$ python -q
>>> import numpy as np
>>> import numpy.linalg as la
>>> np.set_printoptions(precision=3, suppress=True, linewidth=120, legacy="1.25")
>>> def tidy(a):
...     return np.round(a, 3) + 0
... 
>>> F = np.array([[1, -1, 1, -1],
...     [1, 0, 0, 0],
...     [1, 1, 1, 1],
...     [1, 2, 4, 8],
...     [1, 3, 9, 27],
...     [1, 4, 16, 64],
...     [1, 5, 25, 125],
...     [1, 6, 36, 216],
...     [1, 7, 49, 343],
...     [1, 8, 64, 512],
...     [1, 9, 81, 729],
...     [1, 10, 100, 1000]])
>>> U, sv, VT = la.svd(F)
>>> np.argmax(sv[:-1] / (sv[1:] + 1e-6)) + 1
1
>>> out = U[:, :1] @ np.diag(sv[:1]) @ VT[:1]
>>> tidy(la.norm(F - out) / la.norm(F))
0.019
>>> tidy(la.norm(F - out, 2)), tidy(sv[1])
(27.153, 27.153)
>>> tidy(np.abs(F - out).max())
11.731
>>> la.matrix_rank(out)
1
>>> la.matrix_rank(F, rtol=0.05)
1
>>> blk = np.stack([F, -1 * F, F[::-1]])
>>> tidy(la.norm(blk, axis=(1, 2)))
array([1415.676, 1415.676, 1415.676])
>>> blk.sum(axis=0)
array([[   1,   10,  100, 1000],
       [   1,    9,   81,  729],
       [   1,    8,   64,  512],
       [   1,    7,   49,  343],
       [   1,    6,   36,  216],
       [   1,    5,   25,  125],
       [   1,    4,   16,   64],
       [   1,    3,    9,   27],
       [   1,    2,    4,    8],
       [   1,    1,    1,    1],
       [   1,    0,    0,    0],
       [   1,   -1,    1,   -1]])
>>> blk.shape
(3, 12, 4)
>>> la.matrix_rank(blk)
array([4, 4, 4])
>>> M = np.load("arr.npy")
>>> tidy(M)
array([[ -2.236, -16.938,  13.939, -24.168],
       [ -2.237, -16.854,  13.866, -24.009],
       [ -2.25 , -14.059,  11.463, -18.772],
       [ -2.241, -12.315,  10.   , -15.592],
       [ -2.105,  -7.553,   6.181,  -7.418],
       [  1.897,   0.806,  -3.184,  -1.701],
       [  2.057,   0.869,  -3.534,  -1.767],
       [  4.   ,   2.   ,  -9.002,  -0.999],
       [  6.346,   4.634, -18.634,   4.231],
       [  6.543,   4.928, -19.593,   4.893],
       [  7.947,   7.362, -27.073,  10.594],
       [  9.758,  11.386, -38.355,  20.468]])
>>> # looks like rank 3
>>> U, sv, VT = la.svd(M)
>>> V = VT[:(sv > 1e-8).sum()]
>>> rng = np.random.default_rng(69593)
>>> x0 = M[2] + -2 * M[7] + rng.integers(2) * np.eye(4)[0]
>>> tidy(x0)
array([-10.251, -18.059,  29.466, -16.773])
>>> tidy(la.norm(x0 - V.T @ V @ x0))
0.0
>>> tidy(np.diag(V.T @ V))
array([0.25 , 0.917, 0.917, 0.917])
>>> la.matrix_rank(np.vstack([M, x0]))
3
>>> tidy(V.T @ V)
array([[ 0.25 ,  0.25 , -0.25 , -0.25 ],
       [ 0.25 ,  0.917,  0.083,  0.083],
       [-0.25 ,  0.083,  0.917, -0.083],
       [-0.25 ,  0.083, -0.083,  0.917]])
>>> np.allclose(V.T @ V @ x0, x0)
True
>>> x0 = np.array([-3, 3, -1, -1])
>>> h1 = np.maximum(M @ x0, 0)
>>> tidy(np.maximum(M @ x0, 0) - np.maximum(-M @ x0, 0))
array([-33.876, -33.708, -28.117, -24.629, -15.106,   1.612,   1.739,   4.001,   9.268,   9.857,  14.724,  22.772])
>>> tidy(M.T @ h1)
array([  485.167,   470.037, -1685.182,   699.718])
>>> tidy(M * (h1 > 1e-9)[:, None])
array([[  0.   ,   0.   ,   0.   ,   0.   ],
       [  0.   ,   0.   ,   0.   ,   0.   ],
       [  0.   ,   0.   ,   0.   ,   0.   ],
       [  0.   ,   0.   ,   0.   ,   0.   ],
       [  0.   ,   0.   ,   0.   ,   0.   ],
       [  1.897,   0.806,  -3.184,  -1.701],
       [  2.057,   0.869,  -3.534,  -1.767],
       [  4.   ,   2.   ,  -9.002,  -0.999],
       [  6.346,   4.634, -18.634,   4.231],
       [  6.543,   4.928, -19.593,   4.893],
       [  7.947,   7.362, -27.073,  10.594],
       [  9.758,  11.386, -38.355,  20.468]])
>>> tidy(h1)
array([ 0.   ,  0.   ,  0.   ,  0.   ,  0.   ,  1.612,  1.739,  4.001,  9.268,  9.857, 14.724, 22.772])
>>> Xc = M - M.mean(axis=0)
>>> V = la.svd(Xc)[2][:3]
>>> out = Xc - Xc @ V.T @ V
>>> tidy(out.std(axis=0))
array([0., 0., 0., 0.])
>>> u = np.array([-5, -1, 5, 4, -5, 3, 5]) + 0.5
>>> X = np.eye(7) - 2 * np.outer(u, u) / (u @ u)
>>> tidy(X)
array([[ 0.697, -0.034,  0.37 ,  0.303, -0.303,  0.236,  0.37 ],
       [-0.034,  0.996,  0.041,  0.034, -0.034,  0.026,  0.041],
       [ 0.37 ,  0.041,  0.548, -0.37 ,  0.37 , -0.288, -0.452],
       [ 0.303,  0.034, -0.37 ,  0.697,  0.303, -0.236, -0.37 ],
       [-0.303, -0.034,  0.37 ,  0.303,  0.697,  0.236,  0.37 ],
       [ 0.236,  0.026, -0.288, -0.236,  0.236,  0.817, -0.288],
       [ 0.37 ,  0.041, -0.452, -0.37 ,  0.37 , -0.288,  0.548]])
>>> # keeps lengths
>>> idx = rng.permutation(7)
>>> idx
array([3, 0, 1, 2, 5, 4, 6])
>>> out = X[idx][:, idx]
>>> tidy(np.sort(np.abs(la.eigvals(out))))
array([1., 1., 1., 1., 1., 1., 1.])
>>> np.allclose(out, X)
False
>>> tidy(out)
array([[ 0.697,  0.303,  0.034, -0.37 , -0.236,  0.303, -0.37 ],
       [ 0.303,  0.697, -0.034,  0.37 ,  0.236, -0.303,  0.37 ],
       [ 0.034, -0.034,  0.996,  0.041,  0.026, -0.034,  0.041],
       [-0.37 ,  0.37 ,  0.041,  0.548, -0.288,  0.37 , -0.452],
       [-0.236,  0.236,  0.026, -0.288,  0.817,  0.236, -0.288],
       [ 0.303, -0.303, -0.034,  0.37 ,  0.236,  0.697,  0.37 ],
       [-0.37 ,  0.37 ,  0.041, -0.452, -0.288,  0.37 ,  0.548]])
